% python3 -q
>>> import numpy as np
>>> np.set_printoptions(suppress=True, linewidth=140)
>>> m1 = np.load("m.npy")
>>> print(m1.round(2))
[[0.17 0.25 0.17 0.17 0.25]
 [0.14 0.43 0.14 0.14 0.14]
 [0.09 0.09 0.36 0.27 0.18]
 [0.12 0.38 0.   0.38 0.12]
 [0.11 0.22 0.22 0.11 0.33]]
>>> W = np.array([[1, 0, 3, 0, 0, 2],
...     [3, 3, 2, 0, 0, 1],
...     [2, 1, 0, 3, 0, 2],
...     [0, 1, 1, 3, 1, 1],
...     [2, 2, 2, 3, 0, 3]])
>>> beta = np.array([2, 1, 0, 1, 2, 0])
>>> H = np.maximum(m1 @ W + beta, 0)
>>> print((H > 0).astype(int))
[[1 1 1 1 1 1]
 [1 1 1 1 1 1]
 [1 1 1 1 1 1]
 [1 1 1 1 1 1]
 [1 1 1 1 1 1]]
>>> print((H > 0).mean(axis=0))
[1. 1. 1. 1. 1. 1.]
>>> cent = np.array([[-2, 0], [0, 1], [-1, -3], [-3, 1], [1, 0], [2, 1]])
>>> print((H @ cent).round(6).argmax(axis=1))
[1 1 1 1 1]
>>> print(W @ cent)
[[-1 -7]
 [-6 -2]
 [-9  6]
 [-7  2]
 [-9  2]]
>>> A2 = np.linalg.inv(m1)
>>> print((np.abs(A2) > 1e-9).astype(int))
[[1 1 1 1 1]
 [1 1 1 1 1]
 [1 1 1 1 1]
 [1 1 1 1 1]
 [1 1 1 1 1]]
>>> Uu, sig, VT = np.linalg.svd(m1, full_matrices=False)
>>> print((sig > 1e-8).sum())
5
>>> print(np.round(np.abs(VT[0]), 2))
[0.28 0.61 0.38 0.47 0.44]
>>> print(np.allclose(Uu * sig @ VT, m1))
True
>>> print(np.round(Uu.T @ m1 @ VT.T, 2) + 0)
[[1.03 0.   0.   0.   0.  ]
 [0.   0.37 0.   0.   0.  ]
 [0.   0.   0.24 0.   0.  ]
 [0.   0.   0.   0.13 0.  ]
 [0.   0.   0.   0.   0.05]]
>>> print(np.round(Uu.T @ Uu, 2) + 0)
[[1. 0. 0. 0. 0.]
 [0. 1. 0. 0. 0.]
 [0. 0. 1. 0. 0.]
 [0. 0. 0. 1. 0.]
 [0. 0. 0. 0. 1.]]
>>> print(np.round(np.sort(np.abs(np.linalg.eigvals(m1)))[::-1], 2))
[1.   0.27 0.27 0.15 0.05]
>>> print(np.round(m1 @ np.ones(5), 2))
[1. 1. 1. 1. 1.]
>>> print(np.round(np.linalg.matrix_power(m1, 100), 2))
[[0.13 0.3  0.17 0.21 0.2 ]
 [0.13 0.3  0.17 0.21 0.2 ]
 [0.13 0.3  0.17 0.21 0.2 ]
 [0.13 0.3  0.17 0.21 0.2 ]
 [0.13 0.3  0.17 0.21 0.2 ]]
>>> print(np.round(np.linalg.matrix_power(m1, 2), 2))
[[0.13 0.28 0.18 0.2  0.21]
 [0.13 0.32 0.17 0.19 0.19]
 [0.12 0.24 0.2  0.25 0.2 ]
 [0.14 0.36 0.1  0.23 0.17]
 [0.12 0.26 0.21 0.19 0.22]]
>>> pr = np.eye(5)[3]
>>> for _ in range(5):
...     pr = pr @ m1
...     print(pr.round(2))
... 
[0.12 0.38 0.   0.38 0.12]
[0.14 0.36 0.1  0.23 0.17]
[0.13 0.32 0.15 0.21 0.19]
[0.13 0.3  0.16 0.21 0.2 ]
[0.13 0.3  0.17 0.21 0.2 ]
>>> arr = np.loadtxt("mat.csv", delimiter=",")
>>> print(arr)
[[ 0. -4.  5. -3.  2.  3. -5. -1.]
 [ 0.  0.  0. -5.  5.  2.  4.  5.]
 [ 0.  0.  0. -1.  2.  1. -4.  4.]
 [ 0.  0.  0.  0.  3. -5. -5.  3.]
 [ 0.  0.  0.  0.  0. -3. -5. -5.]
 [ 0.  0.  0.  0.  0.  0. -1. -2.]
 [ 0.  0.  0.  0.  0.  0.  0. -3.]
 [ 0.  0.  0.  0.  0.  0.  0.  0.]]
>>> print([round(float(x), 2) for x in np.linalg.svd(arr, compute_uv=False)[:3]])
[11.98, 11.14, 8.29]
>>> print(np.argsort(-np.linalg.norm(arr, axis=0).round(6), kind="stable")[:3])
[6 7 5]
>>> print(round(float(np.linalg.norm(arr, 2) / np.linalg.norm(arr)), 2))
0.63
